% ipython --no-banner

In [1]: import numpy as np

In [2]: import numpy.linalg as la

In [3]: np.set_printoptions(suppress=True, linewidth=160)

In [4]: tidy = lambda a: np.round(a, 3) + 0

In [5]: K = np.loadtxt("block12.csv", delimiter=",")

In [6]: print(K)
[[  0.947  -3.936   0.876   0.468   0.609   9.59   -3.657  -3.754  -1.492  -9.466]
 [  2.784  -3.     -0.007   2.283   0.466   9.319  -4.385  -1.545  -2.063  -8.091]
 [ -7.415   4.108   4.72    7.638   1.124  -2.659   2.799   0.411  -2.797  -2.958]
 [  7.829 -11.85   -1.602   3.06   -4.877   3.07    5.237  -6.209  13.888   0.187]
 [  9.028 -11.024  -1.347   1.375  -6.231   2.035   4.033  -7.247  13.393   2.289]
 [  3.153  -3.202  -0.629   0.28   -0.397   9.216  -6.399  -4.34   -0.869  -8.978]
 [  2.235  -5.5     0.962   1.856   0.517   9.031  -4.774  -1.395  -1.187  -9.966]
 [ -6.747   3.853   7.658   8.222   1.923  -2.532   1.804  -1.117  -3.715  -0.556]
 [  7.766 -12.986  -1.808   3.333  -5.461   1.303   4.639  -6.679  13.545   2.634]
 [ -6.173   3.155   7.194   7.072   1.42   -2.965   0.616   1.735  -3.746   1.353]
 [ -7.378   2.877   8.246   7.76    2.602  -2.191   1.713   0.918  -2.711  -1.504]
 [ -5.6     1.193   6.759   7.42    1.801  -1.252   2.601  -0.122  -4.561   0.498]
 [ -5.607   3.56    6.897   5.131   0.983  -1.907   3.587   1.051  -2.966  -0.144]
 [  1.151  -4.416  -0.002   0.451   0.332   9.173  -6.665  -0.929  -1.221  -8.67 ]]

In [7]: K @ K
---------------------------------------------------------------------------
ValueError                                Traceback (most recent call last)
Cell In[7], line 1
----> 1 K @ K

ValueError: matmul: Input operand 1 has a mismatch in its core dimension 0, with gufunc signature (n?,k),(k,m?)->(n?,m?) (size 14 is different from 10)

In [8]: cov = K.T @ K

In [9]: print(np.allclose(cov, cov.T))
True

In [10]: print(tidy(np.diag(cov)))
[483.861 579.133 303.664 349.075 111.514 476.991 240.008 180.193 638.459 435.797]

In [11]: print(tidy(la.svd(K, compute_uv=False) ** 2))
[2004.456 1063.166  660.014   23.264   17.074   12.397    8.658    6.083    2.046    1.538]

In [12]: W0 = np.load("x.npy")

In [13]: print(W0)
[[ 1.22  -0.105  0.322  0.506 -1.118  0.072  0.387 -0.62  -2.308 -0.107]
 [-0.5    0.9    0.2   -1.3   -0.2   -0.6    0.4    0.5   -0.9    0.6  ]
 [-0.2   -0.1    0.9    0.8    0.3    2.1    0.2   -0.6   -2.1   -1.5  ]
 [ 1.2   -0.1    0.3    0.5   -1.1    0.1    0.4   -0.6   -2.3   -0.1  ]
 [-0.2    1.1   -1.3   -0.7    0.4    0.6    0.6   -0.3   -1.     2.3  ]
 [ 0.2   -0.5    0.7    2.1   -0.9   -0.9    0.3    0.8   -0.9   -0.2  ]
 [ 0.     0.3   -1.7    0.5    0.9   -0.1   -0.5    1.9   -0.4   -0.3  ]]

In [14]: def softmax(z):
    ...:     e = np.exp(z - z.max(axis=-1, keepdims=True))
    ...:     return e / e.sum(axis=-1, keepdims=True)
    ...: 

In [15]: print(tidy(softmax(W0[3] + 2)))
[0.284 0.077 0.115 0.141 0.028 0.094 0.127 0.047 0.009 0.077]

In [16]: print(tidy(softmax(W0[3])))
[0.284 0.077 0.115 0.141 0.028 0.094 0.127 0.047 0.009 0.077]

In [17]: att = W0 @ W0.T / np.sqrt(10)

In [18]: print(tidy(softmax(att)[3] @ W0))
[ 0.836 -0.066  0.344  0.587 -0.809  0.268  0.355 -0.423 -2.061 -0.208]

In [19]: m1 = np.load("arr.npy")

In [20]: print(m1)
[[ 2  1  0]
 [ 2  1  0]
 [ 2  2  1]
 [ 3  2  1]
 [ 3  3  3]
 [ 5  3  6]
 [ 7  3  6]
 [ 7  4  8]
 [ 7  7 10]
 [ 8  9 10]
 [ 9 11 10]
 [10 14 12]
 [13 16 15]
 [13 19 16]
 [14 19 19]
 [16 20 21]
 [19 21 21]
 [20 21 21]
 [23 24 24]
 [25 24 27]
 [27 25 30]
 [29 26 31]
 [30 27 32]
 [33 28 35]
 [34 29 35]
 [35 30 36]
 [38 33 37]
 [40 34 40]
 [42 37 42]
 [44 39 44]
 [46 40 46]
 [46 41 47]
 [48 41 49]
 [48 44 51]
 [51 44 53]
 [54 44 56]
 [54 45 57]
 [55 48 59]
 [55 50 61]
 [58 51 64]
 [60 52 66]]

In [21]: # rows 0 and 1 are equal

In [22]: print(la.cond(m1) > 100)
False

In [23]: print(tidy(la.norm(m1, 2) / la.norm(m1)))
0.999

In [24]: print([round(float(x), 3) for x in la.svd(m1, compute_uv=False)[:3]])
[365.974, 13.099, 7.531]

In [25]: print(np.argsort(-la.norm(m1, axis=0).round(6), kind="stable")[:3])
[2 0 1]

In [26]: A = np.load("run2.npy")

In [27]: print(A)
[[13  6  5 11  3 11 11]
 [ 4  2  0  4  0  4  2]
 [ 1  3  7  3  1  3  2]
 [ 5  2  9  2  5  2 10]
 [ 6  5 12  6  4  6  9]]

In [28]: # rows and columns are dependent

In [29]: A2 = A[0, 0] * A[1:] - np.outer(A[1:, 0], A[0])

In [30]: print(A2)
[[  0   2 -20   8 -12   8 -18]
 [  0  33  86  28  10  28  15]
 [  0  -4  92 -29  50 -29  75]
 [  0  29 126  12  34  12  51]]

In [31]: print(la.matrix_rank(A2), la.matrix_rank(A))
2 3

In [32]: print(tidy(A[:, 0] / A[0, 0]))
[1.    0.308 0.077 0.385 0.462]

In [33]: A2 = np.array([[-1, -1, 0, 1, 2, 2, 1, 1, -2],
    ...:     [0, 1, 1, 2, 1, 2, -2, 0, 2],
    ...:     [-1, -1, -1, 1, -2, 2, -1, 1, 0],
    ...:     [-1, -2, 0, 1, 2, 0, 1, 0, 2],
    ...:     [-2, 2, 1, 1, 2, 1, 1, -2, 1],
    ...:     [0, -2, 2, 1, -1, 1, -2, 1, 2],
    ...:     [1, 0, 1, -1, 1, -1, -2, 2, 2],
    ...:     [2, -2, 2, 0, -2, 0, 1, 2, 1],
    ...:     [0, -2, 1, 2, -2, -1, -2, 1, 0]])

In [34]: W2 = np.array([[7, 2, 7], [0, 7, 7], [-3, -5, -2]])

In [35]: J = np.block([[A2, np.array([[1, 5, 0],
    ...:     [5, 4, 0],
    ...:     [3, 5, 4],
    ...:     [2, 0, 1],
    ...:     [-2, 2, -2],
    ...:     [-5, 5, 2],
    ...:     [-1, -2, 1],
    ...:     [5, 3, 0],
    ...:     [-4, 5, -5]])], [np.zeros((3, 9)), W2]])

In [36]: print(J)
[[-1. -1.  0.  1.  2.  2.  1.  1. -2.  1.  5.  0.]
 [ 0.  1.  1.  2.  1.  2. -2.  0.  2.  5.  4.  0.]
 [-1. -1. -1.  1. -2.  2. -1.  1.  0.  3.  5.  4.]
 [-1. -2.  0.  1.  2.  0.  1.  0.  2.  2.  0.  1.]
 [-2.  2.  1.  1.  2.  1.  1. -2.  1. -2.  2. -2.]
 [ 0. -2.  2.  1. -1.  1. -2.  1.  2. -5.  5.  2.]
 [ 1.  0.  1. -1.  1. -1. -2.  2.  2. -1. -2.  1.]
 [ 2. -2.  2.  0. -2.  0.  1.  2.  1.  5.  3.  0.]
 [ 0. -2.  1.  2. -2. -1. -2.  1.  0. -4.  5. -5.]
 [ 0.  0.  0.  0.  0.  0.  0.  0.  0.  7.  2.  7.]
 [ 0.  0.  0.  0.  0.  0.  0.  0.  0.  0.  7.  7.]
 [ 0.  0.  0.  0.  0.  0.  0.  0.  0. -3. -5. -2.]]

In [37]: O, V = la.qr(J[:, :11])[0], la.qr(J[:, 11:])[0]

In [38]: s = la.svd(O.T @ V, compute_uv=False)

In [39]: print(tidy(la.norm(O @ O.T - V @ V.T, 2)))
1.0

In [40]: print((s > 0.9).sum())
1

In [41]: print(tidy(np.degrees(np.arccos(s.clip(0, 1)))))
[19.615]

In [42]: print(J.reshape(-1, 2))
[[-1. -1.]
 [ 0.  1.]
 [ 2.  2.]
 [ 1.  1.]
 [-2.  1.]
 [ 5.  0.]
 [ 0.  1.]
 [ 1.  2.]
 [ 1.  2.]
 [-2.  0.]
 [ 2.  5.]
 [ 4.  0.]
 [-1. -1.]
 [-1.  1.]
 [-2.  2.]
 [-1.  1.]
 [ 0.  3.]
 [ 5.  4.]
 [-1. -2.]
 [ 0.  1.]
 [ 2.  0.]
 [ 1.  0.]
 [ 2.  2.]
 [ 0.  1.]
 [-2.  2.]
 [ 1.  1.]
 [ 2.  1.]
 [ 1. -2.]
 [ 1. -2.]
 [ 2. -2.]
 [ 0. -2.]
 [ 2.  1.]
 [-1.  1.]
 [-2.  1.]
 [ 2. -5.]
 [ 5.  2.]
 [ 1.  0.]
 [ 1. -1.]
 [ 1. -1.]
 [-2.  2.]
 [ 2. -1.]
 [-2.  1.]
 [ 2. -2.]
 [ 2.  0.]
 [-2.  0.]
 [ 1.  2.]
 [ 1.  5.]
 [ 3.  0.]
 [ 0. -2.]
 [ 1.  2.]
 [-2. -1.]
 [-2.  1.]
 [ 0. -4.]
 [ 5. -5.]
 [ 0.  0.]
 [ 0.  0.]
 [ 0.  0.]
 [ 0.  0.]
 [ 0.  7.]
 [ 2.  7.]
 [ 0.  0.]
 [ 0.  0.]
 [ 0.  0.]
 [ 0.  0.]
 [ 0.  0.]
 [ 7.  7.]
 [ 0.  0.]
 [ 0.  0.]
 [ 0.  0.]
 [ 0.  0.]
 [ 0. -3.]
 [-5. -2.]]

In [43]: print(J.ravel(order="F"))
[-1.  0. -1. -1. -2.  0.  1.  2.  0.  0.  0.  0. -1.  1. -1. -2.  2. -2.  0. -2. -2.  0.  0.  0.  0.  1. -1.  0.  1.  2.  1.  2.  1.  0.  0.  0.  1.  2.  1.
  1.  1.  1. -1.  0.  2.  0.  0.  0.  2.  1. -2.  2.  2. -1.  1. -2. -2.  0.  0.  0.  2.  2.  2.  0.  1.  1. -1.  0. -1.  0.  0.  0.  1. -2. -1.  1.  1. -2.
 -2.  1. -2.  0.  0.  0.  1.  0.  1.  0. -2.  1.  2.  2.  1.  0.  0.  0. -2.  2.  0.  2.  1.  2.  2.  1.  0.  0.  0.  0.  1.  5.  3.  2. -2. -5. -1.  5. -4.
  7.  0. -3.  5.  4.  5.  0.  2.  5. -2.  3.  5.  2.  7. -5.  0.  0.  4.  1. -2.  2.  1.  0. -5.  7.  7. -2.]

In [44]: T = J.reshape(12, 2, -1)

In [45]: print(np.einsum("ihd,jhd->hij", T, T).shape)
(2, 12, 12)

In [46]: print(np.swapaxes(T, 1, 2)[11])
[[ 0.  0.]
 [ 0.  0.]
 [ 0.  0.]
 [ 0. -3.]
 [ 0. -5.]
 [ 0. -2.]]

In [47]: print(T.transpose(1, 0, 2))
[[[-1. -1.  0.  1.  2.  2.]
  [ 0.  1.  1.  2.  1.  2.]
  [-1. -1. -1.  1. -2.  2.]
  [-1. -2.  0.  1.  2.  0.]
  [-2.  2.  1.  1.  2.  1.]
  [ 0. -2.  2.  1. -1.  1.]
  [ 1.  0.  1. -1.  1. -1.]
  [ 2. -2.  2.  0. -2.  0.]
  [ 0. -2.  1.  2. -2. -1.]
  [ 0.  0.  0.  0.  0.  0.]
  [ 0.  0.  0.  0.  0.  0.]
  [ 0.  0.  0.  0.  0.  0.]]

 [[ 1.  1. -2.  1.  5.  0.]
  [-2.  0.  2.  5.  4.  0.]
  [-1.  1.  0.  3.  5.  4.]
  [ 1.  0.  2.  2.  0.  1.]
  [ 1. -2.  1. -2.  2. -2.]
  [-2.  1.  2. -5.  5.  2.]
  [-2.  2.  2. -1. -2.  1.]
  [ 1.  2.  1.  5.  3.  0.]
  [-2.  1.  0. -4.  5. -5.]
  [ 0.  0.  0.  7.  2.  7.]
  [ 0.  0.  0.  0.  7.  7.]
  [ 0.  0.  0. -3. -5. -2.]]]

In [48]: print(T.sum(axis=1))
[[ 0.  0. -2.  2.  7.  2.]
 [-2.  1.  3.  7.  5.  2.]
 [-2.  0. -1.  4.  3.  6.]
 [ 0. -2.  2.  3.  2.  1.]
 [-1.  0.  2. -1.  4. -1.]
 [-2. -1.  4. -4.  4.  3.]
 [-1.  2.  3. -2. -1.  0.]
 [ 3.  0.  3.  5.  1.  0.]
 [-2. -1.  1. -2.  3. -6.]
 [ 0.  0.  0.  7.  2.  7.]
 [ 0.  0.  0.  0.  7.  7.]
 [ 0.  0.  0. -3. -5. -2.]]

In [49]: print(np.einsum("ihd,ihd->ih", T, T))
[[ 11.  32.]
 [ 11.  49.]
 [ 12.  52.]
 [ 10.  10.]
 [ 15.  18.]
 [ 11.  63.]
 [  5.  18.]
 [ 16.  40.]
 [ 14.  71.]
 [  0. 102.]
 [  0.  98.]
 [  0.  38.]]

In [50]: print(T[:, 0])
[[-1. -1.  0.  1.  2.  2.]
 [ 0.  1.  1.  2.  1.  2.]
 [-1. -1. -1.  1. -2.  2.]
 [-1. -2.  0.  1.  2.  0.]
 [-2.  2.  1.  1.  2.  1.]
 [ 0. -2.  2.  1. -1.  1.]
 [ 1.  0.  1. -1.  1. -1.]
 [ 2. -2.  2.  0. -2.  0.]
 [ 0. -2.  1.  2. -2. -1.]
 [ 0.  0.  0.  0.  0.  0.]
 [ 0.  0.  0.  0.  0.  0.]
 [ 0.  0.  0.  0.  0.  0.]]

In [51]: print(T.shape)
(12, 2, 6)
